>>> import numpy as np
>>> from numpy import linalg as LA
>>> np.set_printoptions(suppress=True, linewidth=140)
>>> def rnd(a):
...     return np.round(a, 2) + 0
... 
>>> K = np.loadtxt("run11.csv", delimiter=",")
>>> print(K)
[[-0.93  0.96 -0.67]
 [-0.44  0.35  0.1 ]
 [-0.41 -0.19  0.82]
 [ 0.7  -0.72  0.26]
 [ 0.99 -0.96 -0.47]
 [-0.52  0.29  0.41]
 [-0.69  0.17  0.83]
 [-1.    1.    0.05]
 [ 0.85 -0.66 -0.55]
 [-0.98  0.95  0.28]
 [-0.84  0.15  0.95]
 [-0.1   0.45 -0.66]
 [-0.96  0.84  0.81]
 [-0.87  0.49  0.86]
 [ 0.43  0.   -0.68]
 [ 0.79 -0.78  0.19]
 [-0.27  0.6  -0.72]
 [ 0.99 -0.98 -0.32]
 [-0.93  0.87  0.24]
 [ 0.61 -0.05 -0.83]
 [-0.8   0.78 -0.12]
 [-0.91  0.89 -0.09]
 [-0.92  0.87  0.18]
 [ 0.16  0.06 -0.39]
 [-0.74  0.77 -0.32]]
>>> Ac = K - K.mean(axis=0)
>>> V = LA.svd(Ac)[2][:2]
>>> out = Ac - Ac @ V.T @ V
>>> rnd(np.diag(V.T @ V))
array([0.55, 0.56, 0.89])
>>> print(rnd(np.cov(Ac @ V.T, rowvar=False)))
[[0.95 0.  ]
 [0.   0.3 ]]
>>> ang = np.radians(72)
>>> R = np.eye(3)
>>> R[0, 0] = R[2, 2] = np.cos(ang)
>>> R[0, 2], R[2, 0] = -np.sin(ang), np.sin(ang)
>>> rnd(R)
array([[ 0.31,  0.  , -0.95],
       [ 0.  ,  1.  ,  0.  ],
       [ 0.95,  0.  ,  0.31]])
>>> out = K @ R.T
>>> rnd(LA.svd(K, compute_uv=False)), rnd(LA.svd(out, compute_uv=False))
(array([5.11, 2.72, 0.44]), array([5.11, 2.72, 0.44]))
>>> np.allclose(LA.norm(K, axis=1), LA.norm(out, axis=1))
True
>>> print(rnd(LA.det(R)), rnd(np.trace(R)))
1.0 1.62
>>> rnd(np.abs(out - K).max(axis=0))
array([1.28, 0.  , 1.47])
>>> vec = np.array([-2, -1, 3])
>>> target = K @ vec
>>> print(rnd(LA.solve(K.T @ K, K.T @ target)))
[-2. -1.  3.]
>>> rnd(LA.lstsq(K, target)[0])
array([-2., -1.,  3.])
>>> print(rnd(LA.pinv(K) @ K))
[[1. 0. 0.]
 [0. 1. 0.]
 [0. 0. 1.]]
>>> rng = np.random.default_rng(92)
>>> target = target + 0.05 * rng.normal(size=25)
>>> rnd(target)
array([-1.23,  0.78,  3.4 ,  0.03, -2.45,  2.04,  3.66,  1.15, -2.7 ,  1.84,  4.36, -2.16,  3.54,  3.82, -2.97, -0.27, -2.24, -1.98,  1.71,
       -3.64,  0.42,  0.73,  1.48, -1.52, -0.25])
>>> c, *_ = LA.lstsq(K, target)
>>> [round(float(LA.norm(LA.solve(K.T @ K + lam * np.eye(3), K.T @ target))), 2) for lam in (0, 1, 10, 100)]
[3.69, 3.22, 1.77, 0.39]
>>> rnd(c)
array([-1.86, -0.86,  3.06])
>>> rnd(LA.norm(target - K @ c))
np.float64(0.21)
>>> cent = np.array([[0, 3, 2]])
>>> M = rng.normal(size=(16, 1)) @ cent + np.array([1, 3, 1])
>>> print(rnd(M))
[[ 1.   -1.45 -1.97]
 [ 1.    2.11  0.41]
 [ 1.    3.32  1.22]
 [ 1.    9.38  5.25]
 [ 1.    9.05  5.04]
 [ 1.    3.82  1.55]
 [ 1.    3.65  1.43]
 [ 1.    2.96  0.97]
 [ 1.    4.92  2.28]
 [ 1.    1.47 -0.02]
 [ 1.    0.07 -0.95]
 [ 1.   12.76  7.51]
 [ 1.   -0.24 -1.16]
 [ 1.   -5.5  -4.67]
 [ 1.    4.71  2.14]
 [ 1.    5.48  2.66]]
>>> # rank 2
>>> ang = np.radians(45)
>>> R = np.eye(3)
>>> R[1, 1] = R[2, 2] = np.cos(ang)
>>> R[1, 2], R[2, 1] = -np.sin(ang), np.sin(ang)
>>> rnd(R)
array([[ 1.  ,  0.  ,  0.  ],
       [ 0.  ,  0.71, -0.71],
       [ 0.  ,  0.71,  0.71]])
>>> out = M @ R.T
>>> np.allclose(LA.norm(M, axis=1), LA.norm(out, axis=1))
True
>>> rnd(LA.svd(M, compute_uv=False)), rnd(LA.svd(out, compute_uv=False))
(array([25.6 ,  4.21,  0.  ]), array([25.6 ,  4.21,  0.  ]))
>>> u = np.array([1, 0, -1, -1]) + 0.5
>>> A = np.eye(4) - 2 * np.outer(u, u) / (u @ u)
>>> rnd(A)
array([[-0.5 , -0.5 ,  0.5 ,  0.5 ],
       [-0.5 ,  0.83,  0.17,  0.17],
       [ 0.5 ,  0.17,  0.83, -0.17],
       [ 0.5 ,  0.17, -0.17,  0.83]])
>>> out = A / np.sqrt((A ** 2).mean(axis=1, keepdims=True))
>>> LA.matrix_rank(A - A.mean(axis=1, keepdims=True))
np.int64(3)
>>> rnd(out[2])
array([ 1.  ,  0.33,  1.67, -0.33])
>>> ev, V = LA.eigh(A)
>>> vec = np.array([8, 5, 7, 7])
>>> print(rnd(vec @ A @ vec / (vec @ vec)), ev[0], ev[-1])
0.8 -1.0 1.0
>>> rnd(LA.eigvalsh(A[1:, 1:]))
array([0.5, 1. , 1. ])
>>> np.abs(A).sum(axis=1).max(), np.abs(ev).max()
(np.float64(2.0), np.float64(1.0))
>>> ev, V = LA.eig(A)
>>> rnd(np.sort(LA.eigvals(LA.inv(A))))
array([-1.,  1.,  1.,  1.])
>>> print(rnd(A @ V[:, 0] - ev[0] * V[:, 0]))
[0. 0. 0. 0.]
>>> rnd(np.sort(LA.eigvals(A.T)))
array([-1.,  1.,  1.,  1.])
>>> rnd(np.prod(ev))
np.float64(-1.0)
>>> rnd(A.T @ A)
array([[1., 0., 0., 0.],
       [0., 1., 0., 0.],
       [0., 0., 1., 0.],
       [0., 0., 0., 1.]])
>>> print(rnd(LA.svd(A, compute_uv=False)))
[1. 1. 1. 1.]
>>> rnd(A[:, 3] @ A[:, 1])
np.float64(0.0)
>>> print(rnd(A @ A.T))
[[1. 0. 0. 0.]
 [0. 1. 0. 0.]
 [0. 0. 1. 0.]
 [0. 0. 0. 1.]]
>>> J = np.loadtxt("x.csv", delimiter=",")
>>> rnd(J)
array([[-0.5 ,  0.87],
       [-0.87, -0.5 ]])
>>> # keeps lengths
>>> T = np.stack([J, -1 * J, J[::-1]])
>>> LA.matrix_rank(T.reshape(3, -1))
np.int64(2)
>>> rnd(T.sum(axis=0))
array([[-0.87, -0.5 ],
       [-0.5 ,  0.87]])
>>> rnd(np.einsum("bij,cij->bc", T, T))
array([[ 2., -2.,  0.],
       [-2.,  2.,  0.],
       [ 0.,  0.,  2.]])
>>> rnd(np.trace(J))
np.float64(-1.0)
>>> print(rnd(LA.matrix_power(J, 3)))
[[1. 0.]
 [0. 1.]]
>>> print(rnd(np.abs(LA.eigvals(J)).max()))
1.0
>>> rnd(J @ J)
array([[-0.5 , -0.87],
       [ 0.87, -0.5 ]])
>>> vec = np.array([1, 1])
>>> target = J @ vec
>>> c, lr = np.zeros(2), 1 / LA.norm(J, 2) ** 2
>>> for i in range(250):
...     c -= lr * J.T @ (J @ c - target)
...     if i % 50 == 0: print(i, round(LA.norm(J @ c - target), 2))
... 
0 0.0
50 0.0
100 0.0
150 0.0
200 0.0
>>> print(rnd(c))
[1. 1.]
>>> rnd(LA.cond(J))
np.float64(1.0)
>>> print(rnd(np.kron(np.eye(2, dtype=int), J)))
[[-0.5   0.87  0.    0.  ]
 [-0.87 -0.5   0.    0.  ]
 [ 0.    0.   -0.5   0.87]
 [ 0.    0.   -0.87 -0.5 ]]
>>> rnd(LA.det(J.T))
np.float64(1.0)
>>> def softmax(z):
...     e = np.exp(z - z.max(axis=-1, keepdims=True))
...     return e / e.sum(axis=-1, keepdims=True)
... 
>>> rnd(softmax(J[1]))
array([0.41, 0.59])
>>> softmax(J).sum(axis=1)
array([1., 1.])
>>> scores = J @ J.T / np.sqrt(2)
>>> print(softmax(scores).round(6).argmax(axis=1))
[0 1]
>>> rnd(softmax(scores))
array([[0.67, 0.33],
       [0.33, 0.67]])
>>> data = np.load("dump.npy")
>>> data
array([[-0.3,  0.2, -0.4],
       [-0.1, -0.2,  2.3],
       [-0.4, -1. , -2.2]])
>>> ang = np.radians(135)
>>> R = np.eye(3)
>>> R[1, 1] = R[0, 0] = np.cos(ang)
>>> R[1, 0], R[0, 1] = -np.sin(ang), np.sin(ang)
>>> print(rnd(R))
[[-0.71  0.71  0.  ]
 [-0.71 -0.71  0.  ]
 [ 0.    0.    1.  ]]
>>> out = data @ R.T
>>> np.allclose(data @ data.T, out @ out.T)
True
>>> rnd(LA.det(R)), rnd(np.trace(R))
(np.float64(1.0), np.float64(-0.41))
>>> rnd(out)
array([[ 0.35,  0.07, -0.4 ],
       [-0.07,  0.21,  2.3 ],
       [-0.42,  0.99, -2.2 ]])
>>> np.allclose(LA.norm(data, axis=1), LA.norm(out, axis=1))
True
>>> O = out.astype(float).copy()
>>> for j in range(3):
...     O[:, j] -= O[:, :j] @ (O[:, :j].T @ O[:, j])
...     O[:, j] /= LA.norm(O[:, j])
... 
>>> rnd(O.T @ out)
array([[ 0.56, -0.74,  1.13],
       [ 0.  ,  0.7 , -1.27],
       [ 0.  ,  0.  ,  2.72]])
>>> rnd(O.T @ O)
array([[1., 0., 0.],
       [0., 1., 0.],
       [0., 0., 1.]])
>>> rnd(softmax(data).sum(axis=1))
array([1., 1., 1.])
>>> rnd(softmax(10 * data[0]))
array([0.01, 0.99, 0.  ])
>>> scores = data @ data.T / np.sqrt(3)
>>> rnd(softmax(scores))
array([[0.35, 0.17, 0.47],
       [0.03, 0.97, 0.  ],
       [0.05, 0.  , 0.95]])
>>> O = data.astype(float).copy()
>>> for j in range(3):
...     O[:, j] -= O[:, :j] @ (O[:, :j].T @ O[:, j])
...     O[:, j] /= LA.norm(O[:, j])
... 
>>> rnd(O)
array([[-0.59,  0.81, -0.05],
       [-0.2 , -0.08,  0.98],
       [-0.78, -0.59, -0.21]])
>>> rnd(O.T @ data)
array([[0.51, 0.71, 1.51],
       [0.  , 0.76, 0.78],
       [0.  , 0.  , 2.72]])
>>> rnd(LA.norm(O, axis=0))
array([1., 1., 1.])
>>> print(rnd(LA.pinv(O)))
[[-0.59 -0.2  -0.78]
 [ 0.81 -0.08 -0.59]
 [-0.05  0.98 -0.21]]
>>> rnd(O.T @ O)
array([[1., 0., 0.],
       [0., 1., 0.],
       [0., 0., 1.]])
>>> F = np.loadtxt("block17.csv", delimiter=",")
>>> F
array([[-1.6,  0.5, -1.7],
       [ 0.1,  0.2,  0. ],
       [-0.6,  0.1,  1.5],
       [-0.7, -0.3, -0.2],
       [-0.6,  0.1,  0.1],
       [ 1. , -1. ,  0.3],
       [-1.7,  0. , -0.2],
       [-0.8,  1.6, -0.6],
       [-1.5, -0.6, -0.6],
       [-0.9,  1. ,  0.5],
       [-0.7,  0.1,  1.3],
       [ 0.3,  1. , -0.6],
       [ 0.1,  1.3, -1.6],
       [-1. ,  0.1, -0.5],
       [ 0.4, -1.1,  1.4],
       [ 0.6, -0.7,  0.3],
       [ 0. , -1.5, -1.2],
       [ 0.6, -0.8,  0.3],
       [-0.1,  0.2, -1. ],
       [-0.4,  1. , -0.4],
       [ 4. ,  3. ,  3. ],
       [ 1.7, -0.6, -0.5],
       [-1.9, -1. , -0.5],
       [-1.5, -0.2,  0.5],
       [-0.3, -0.4,  2.4],
       [ 0.3, -0.4,  1.8]])
>>> u, g = F[5], F[17]
>>> u @ u
np.float64(2.09)
>>> pr = (u @ g) / (u @ u) * u
>>> rnd(LA.norm(u + g) ** 2 + LA.norm(u - g) ** 2)
np.float64(6.36)
>>> rnd((g - pr) @ u)
np.float64(0.0)
>>> LA.matrix_rank(np.outer(u, g))
np.int64(1)
>>> rnd(pr)
array([ 0.71, -0.71,  0.21])
>>> vec = np.array([0, -1, -2])
>>> target = F @ vec
>>> rnd(LA.solve(F.T @ F, F.T @ target))
array([ 0., -1., -2.])
>>> print(rnd(target))
[ 2.9 -0.2 -3.1  0.7 -0.3  0.4  0.4 -0.4  1.8 -2.  -2.7  0.2  1.9  0.9 -1.7  0.1  3.9  0.2  1.8 -0.2 -9.   1.6  2.  -0.8 -4.4 -3.2]
>>> rnd(LA.lstsq(F, target)[0])
array([ 0., -1., -2.])
>>> target = target + 0.02 * rng.normal(size=26)
>>> rnd(target)
array([ 2.88, -0.21, -3.11,  0.71, -0.29,  0.4 ,  0.39, -0.41,  1.81, -1.99, -2.69,  0.21,  1.91,  0.9 , -1.69,  0.08,  3.9 ,  0.19,  1.81,
       -0.19, -8.99,  1.57,  2.02, -0.79, -4.36, -3.22])
>>> c, *_ = LA.lstsq(F, target)
>>> [round(float(LA.norm(LA.solve(F.T @ F + lam * np.eye(3), F.T @ target))), 2) for lam in (0, 1, 10, 100)]
[2.23, 2.15, 1.67, 0.6]
>>> rnd(F.T @ (target - F @ c))
array([0., 0., 0.])
>>> Ac = F - F.mean(axis=0)
>>> left, s, vt = LA.svd(Ac, full_matrices=False)
>>> rnd(s)
array([7.39, 4.92, 4.17])
>>> print(np.abs(left[:, 0]).argmax())
20
>>> np.abs(vt[0]).argmax()
np.int64(0)
>>> mat = np.load("w.npy")
>>> mat
array([[ 0.5 , -1.1 ,  1.1 , -2.2 ],
       [ 0.1 ,  0.  , -1.6 , -2.1 ],
       [ 0.58, -0.95,  0.45, -2.06]])
>>> W = np.array([[2, 2], [2, 1], [2, 1], [1, 0]])
>>> c = np.array([1, 3])
>>> H = np.maximum(mat @ W + c, 0)
>>> rnd(H)
array([[0.  , 4.  ],
       [0.  , 1.6 ],
       [0.  , 3.66]])
>>> (H > 0).mean(axis=0)
array([0., 1.])
>>> LA.matrix_rank(H)
np.int64(1)
>>> cent = np.array([[1, 2, 0], [0, 3, 1]])
>>> W @ cent
array([[ 2, 10,  2],
       [ 2,  7,  1],
       [ 2,  7,  1],
       [ 1,  2,  0]])
>>> np.argsort(-LA.norm(mat, axis=0).round(6), kind="stable")[:3]
array([3, 2, 1])
>>> LA.cond(mat) > 100
np.False_
>>> u, g = mat[0], mat[1]
>>> rnd(u @ g)
np.float64(2.91)
>>> rnd(u @ u)
np.float64(7.51)
>>> pr = (u @ g) / (u @ u) * u
>>> rnd(np.outer(u, g))
array([[ 0.05,  0.  , -0.8 , -1.05],
       [-0.11,  0.  ,  1.76,  2.31],
       [ 0.11,  0.  , -1.76, -2.31],
       [-0.22,  0.  ,  3.52,  4.62]])
>>> LA.matrix_rank(np.outer(u, g))
np.int64(1)
>>> rnd(g - pr)
array([-0.09,  0.43, -2.03, -1.25])
>>> print(rnd(pr))
[ 0.19 -0.43  0.43 -0.85]
